% python3 -q
>>> import numpy as np
>>> np.set_printoptions(precision=3, suppress=True, linewidth=160, legacy="1.25")
>>> K = np.load("run12.npy")
>>> print(K)
[[ 3.  5.  0.  0.  0.  0.  0.  0.  0.  0.  0.  0.  0.  0.]
 [ 5. -4.  5.  0.  0.  0.  0.  0.  0.  0.  0.  0.  0.  0.]
 [ 0.  5. -2.  5.  0.  0.  0.  0.  0.  0.  0.  0.  0.  0.]
 [ 0.  0.  5. -2.  5.  0.  0.  0.  0.  0.  0.  0.  0.  0.]
 [ 0.  0.  0.  5.  0.  5.  0.  0.  0.  0.  0.  0.  0.  0.]
 [ 0.  0.  0.  0.  5. -2.  5.  0.  0.  0.  0.  0.  0.  0.]
 [ 0.  0.  0.  0.  0.  5.  5.  5.  0.  0.  0.  0.  0.  0.]
 [ 0.  0.  0.  0.  0.  0.  5. -3.  5.  0.  0.  0.  0.  0.]
 [ 0.  0.  0.  0.  0.  0.  0.  5.  4.  5.  0.  0.  0.  0.]
 [ 0.  0.  0.  0.  0.  0.  0.  0.  5. -3.  5.  0.  0.  0.]
 [ 0.  0.  0.  0.  0.  0.  0.  0.  0.  5.  3.  5.  0.  0.]
 [ 0.  0.  0.  0.  0.  0.  0.  0.  0.  0.  5.  0.  5.  0.]
 [ 0.  0.  0.  0.  0.  0.  0.  0.  0.  0.  0.  5. -3.  5.]
 [ 0.  0.  0.  0.  0.  0.  0.  0.  0.  0.  0.  0.  5. -2.]]
>>> print(np.all(np.linalg.eigvalsh(K) > 0))
False
>>> print(round(float(np.linalg.eigvalsh(K).min()), 3))
-11.077
>>> m1 = np.loadtxt("data.csv", delimiter=",")
>>> print(m1)
[[ -0.1  -0.8  -0.3  -0.3   0.3   0.2  -1.5   0.5   0.3  -0.3]
 [  1.    0.8   0.4   0.7  -1.3  -0.6  -2.2  -0.3   0.5  -1. ]
 [ -1.    0.5   0.1  -0.2   1.    0.1  -0.1   0.9   1.1  -0.1]
 [  1.1   0.8   0.5  -0.5  -0.1  -0.5   0.6  -0.1  -1.7   0.8]
 [ -0.6  -2.    0.5  -1.    0.7  -0.2   1.   -0.6  -0.3  -0.4]
 [ -1.3   0.   -0.7  -0.9  -0.7  -0.7   0.   -0.6  -0.7  -0.2]
 [ -1.   -1.5   0.2   0.9   1.    0.    1.2  -0.3   0.   -1. ]
 [  0.   -0.4  -0.4  -0.5   0.   -1.    2.1   0.7  -2.    0. ]
 [ -0.5  -0.1   0.7  -2.3   0.9  -0.4   0.   -0.7  -1.1   1.1]
 [  1.3  -0.1  -1.1   0.2  -1.3   0.2   1.4   1.    0.4   0.9]
 [  1.   -1.6   0.   -0.1   0.9  -0.1   0.9  -1.   -0.7   1.3]
 [ -0.7  -0.8   0.7  -0.8  -0.4   0.9  -1.4   0.4   0.5  -0.8]
 [  0.1   0.   -0.1   0.4  -0.2   1.   -0.4   0.    1.4   0.4]
 [  1.4  -1.4   0.5   1.3   0.3   0.2   0.    1.2  -0.5  -1.7]
 [  0.   -1.2  -1.2  -0.6  -0.5   0.5   0.7   2.2  -0.9   0.3]
 [ 32.  -10.  -32.  -16.    0.    8.   10.   26.   20.  -14. ]
 [ -1.7  -1.1  -0.8  -0.7  -0.2   0.8   1.6   1.6  -1.5  -0.4]
 [  0.6  -0.1  -0.2  -1.6  -0.6  -0.5   0.7   0.7   1.7   1.4]
 [  0.2  -2.7   1.3  -1.5  -0.3  -0.4   1.5  -0.7  -0.8  -0.5]
 [  0.6   1.8  -1.    0.5  -2.5   0.5  -0.3   0.6  -0.1  -0.3]
 [  1.7  -0.5  -0.2  -0.2   0.2  -1.6   1.2  -0.7   0.9   1.1]
 [  0.   -0.9   0.8  -0.4  -0.9   0.1  -2.3   0.8   0.1   1.1]
 [ -0.3   0.2  -0.5  -1.7   0.4  -0.7  -0.4  -0.5   0.2  -0.3]
 [  0.   -0.2   0.3  -1.8   1.7   0.7   0.5   0.4   1.4   0.4]
 [  1.    0.    0.8  -1.7   0.9  -1.1  -0.3  -0.3  -1.1   0.6]
 [ -0.2   1.2  -0.5   0.5   0.8  -1.8   0.6  -0.5  -0.7  -0.6]
 [  0.4   0.9  -0.7   0.9   0.2   1.7   1.5   1.1  -0.3   0.6]
 [  0.6  -0.2   0.6   0.5   0.4   2.3  -1.6  -0.6   1.8  -0.4]
 [  0.4  -1.9   0.   -0.9  -1.8  -0.5   0.6  -0.3  -0.3  -1.6]
 [ -0.8   0.7   0.7  -0.9   1.1  -1.   -0.4   2.1   0.    0.5]
 [ -0.3   0.1  -0.2  -0.1   1.   -1.1  -0.9  -1.   -0.2  -0.5]
 [  0.3  -1.3   1.7  -1.6   0.2  -0.5  -1.5  -0.2  -1.6  -1.5]
 [  2.   -0.1   0.7  -0.9  -0.7   0.2   0.2   0.    1.4   1.5]
 [ -1.   -0.5  -0.7   0.5   1.1   1.    1.4  -1.   -2.3   0.3]
 [  1.1   0.6  -1.2  -0.6   0.2  -0.7  -0.6  -1.7  -0.8   1.7]
 [ -2.1   0.2   0.1  -0.2   1.3  -0.4   0.8  -0.2  -0.3  -1.2]
 [ -0.5   0.1  -1.3  -0.1   0.1  -1.5  -1.5  -1.7   0.4  -0.1]
 [  0.5   1.5  -0.9   0.5  -2.3   0.5  -2.3   0.2  -0.1   1.7]
 [ -1.    1.5   0.8  -0.5  -0.7   0.   -1.   -2.    1.3   2.2]
 [ -0.5  -0.4   0.6   0.1  -1.6   0.5  -0.1  -1.1  -0.8  -0.6]
 [ -1.2   1.1  -1.1   0.1  -1.4   0.3  -0.2  -0.3  -0.6   0.4]
 [ -0.4   0.   -1.    1.    0.2   0.4  -0.7  -0.8  -0.3   0.6]]
>>> cen = m1 - m1.mean(axis=0)
>>> evecs = np.linalg.svd(cen)[2][:1]
>>> Y = cen - cen @ evecs.T @ evecs
>>> print(np.linalg.norm(Y, axis=1).round(6).argmax())
37
